% python3 -q
>>> import numpy as np
>>> import numpy.linalg as la
>>> np.set_printoptions(suppress=True, linewidth=200)
>>> feats = np.loadtxt("arr.csv", delimiter=",")
>>> feats
array([[ 5.,  6.,  7.,  8.,  9., 10.],
       [11., 12., 13., 14., 15., 16.],
       [17., 18., 19., 20., 21., 22.],
       [23., 24., 25., 26., 27., 28.],
       [29., 30., 31., 32., 33., 34.],
       [35., 36., 37., 38., 39., 40.],
       [41., 42., 43., 44., 45., 46.],
       [47., 48., 49., 50., 51., 52.],
       [53., 54., 55., 56., 57., 58.],
       [59., 60., 61., 62., 63., 64.],
       [65., 66., 67., 68., 69., 70.],
       [71., 72., 73., 74., 75., 76.]])
>>> # looks like rank 2
>>> feats @ feats
Traceback (most recent call last):
  File "<python-input-6>", line 1, in <module>
    feats @ feats
    ~~~~~~^~~~~~~
ValueError: matmul: Input operand 1 has a mismatch in its core dimension 0, with gufunc signature (n?,k),(k,m?)->(n?,m?) (size 12 is different from 6)
>>> gram = feats.T @ feats
>>> (feats @ feats.T).shape
(12, 12)
>>> np.trace(gram), (feats ** 2).sum()
(np.float64(149196.0), np.float64(149196.0))
>>> np.diag(gram)
array([22476., 23400., 24348., 25320., 26316., 27336.])
>>> m1 = np.loadtxt("a.csv", delimiter=",")
>>> m1.round(2)
array([[ 0.66, -0.33,  1.1 ,  0.55, -0.78,  1.29, -0.71,  0.36,  1.65,  0.75,  0.71, -0.5 ],
       [ 1.23,  0.04, -1.  , -0.54, -1.44,  0.61,  1.17, -0.64, -0.58,  0.02,  0.08, -1.27],
       [-0.38, -0.22,  1.29, -0.17, -0.13,  0.13,  2.12, -0.42,  0.01,  0.05,  1.06,  1.13],
       [ 1.23, -0.27, -0.06,  0.97, -0.44, -0.48,  0.56,  1.56, -0.51,  1.04, -1.  ,  0.99],
       [-0.85,  0.33, -1.08,  0.73,  0.24,  1.69, -0.26, -0.14, -1.06,  1.16,  0.75,  0.65],
       [ 0.28,  1.37,  0.94, -0.66,  0.69,  1.55,  0.34,  0.11, -0.16, -0.32, -1.61,  0.03],
       [ 0.28, -0.93, -0.56,  0.57, -0.74,  0.72, -0.33, -1.03,  0.51, -1.38, -0.81,  1.53],
       [-0.38, -1.99,  0.1 , -1.85,  0.14,  0.52, -0.23,  0.35, -0.3 ,  0.78, -0.55,  0.11],
       [ 1.51,  0.65, -0.86, -1.13,  1.01, -0.25, -0.2 , -0.51,  0.91,  0.65,  0.7 ,  1.09],
       [-1.41,  0.81, -0.71, -0.4 , -1.11, -0.43,  0.46, -0.15,  1.41,  1.03, -0.95,  0.27],
       [-0.28,  0.55, -0.54, -0.92, -0.78,  0.4 , -0.12,  1.97,  0.09, -1.31,  0.91,  0.53],
       [-0.19, -0.76, -1.1 ,  0.66,  1.46,  0.52,  1.3 ,  0.69,  1.18, -0.43, -0.19, -0.74]])
>>> print(np.round(la.pinv(m1), 2) + 0)
[[ 0.07  0.14 -0.04  0.14 -0.09  0.03  0.03 -0.04  0.17 -0.16 -0.03 -0.02]
 [-0.04  0.   -0.02 -0.03  0.04  0.15 -0.1  -0.22  0.07  0.09  0.06 -0.08]
 [ 0.12 -0.11  0.14 -0.01 -0.12  0.1  -0.06  0.01 -0.1  -0.08 -0.06 -0.12]
 [ 0.06 -0.06 -0.02  0.11  0.08 -0.07  0.06 -0.21 -0.13 -0.04 -0.1   0.07]
 [-0.09 -0.16 -0.01 -0.05  0.03  0.08 -0.08  0.02  0.11 -0.12 -0.09  0.16]
 [ 0.14  0.07  0.01 -0.05  0.19  0.17  0.08  0.06 -0.03 -0.05  0.04  0.06]
 [-0.08  0.13  0.24  0.06 -0.03  0.04 -0.04 -0.03 -0.02  0.05 -0.01  0.14]
 [ 0.04 -0.07 -0.05  0.17 -0.02  0.01 -0.11  0.04 -0.06 -0.02  0.22  0.08]
 [ 0.18 -0.06  0.   -0.06 -0.12 -0.02  0.06 -0.03  0.1   0.16  0.01  0.13]
 [ 0.08  0.    0.01  0.12  0.13 -0.04 -0.15  0.09  0.07  0.11 -0.15 -0.05]
 [ 0.08  0.01  0.12 -0.11  0.08 -0.18 -0.09 -0.06  0.08 -0.11  0.1  -0.02]
 [-0.06 -0.14  0.13  0.11  0.07  0.    0.17  0.01  0.12  0.03  0.06 -0.08]]
>>> print(np.round(m1 @ m1.T, 2) + 0)
[[9. 0. 0. 0. 0. 0. 0. 0. 0. 0. 0. 0.]
 [0. 9. 0. 0. 0. 0. 0. 0. 0. 0. 0. 0.]
 [0. 0. 9. 0. 0. 0. 0. 0. 0. 0. 0. 0.]
 [0. 0. 0. 9. 0. 0. 0. 0. 0. 0. 0. 0.]
 [0. 0. 0. 0. 9. 0. 0. 0. 0. 0. 0. 0.]
 [0. 0. 0. 0. 0. 9. 0. 0. 0. 0. 0. 0.]
 [0. 0. 0. 0. 0. 0. 9. 0. 0. 0. 0. 0.]
 [0. 0. 0. 0. 0. 0. 0. 9. 0. 0. 0. 0.]
 [0. 0. 0. 0. 0. 0. 0. 0. 9. 0. 0. 0.]
 [0. 0. 0. 0. 0. 0. 0. 0. 0. 9. 0. 0.]
 [0. 0. 0. 0. 0. 0. 0. 0. 0. 0. 9. 0.]
 [0. 0. 0. 0. 0. 0. 0. 0. 0. 0. 0. 9.]]
>>> np.round(la.svd(m1, compute_uv=False), 2)
array([3., 3., 3., 3., 3., 3., 3., 3., 3., 3., 3., 3.])
>>> round(float(m1[:, 9] @ m1[:, 8]), 2)
-0.0
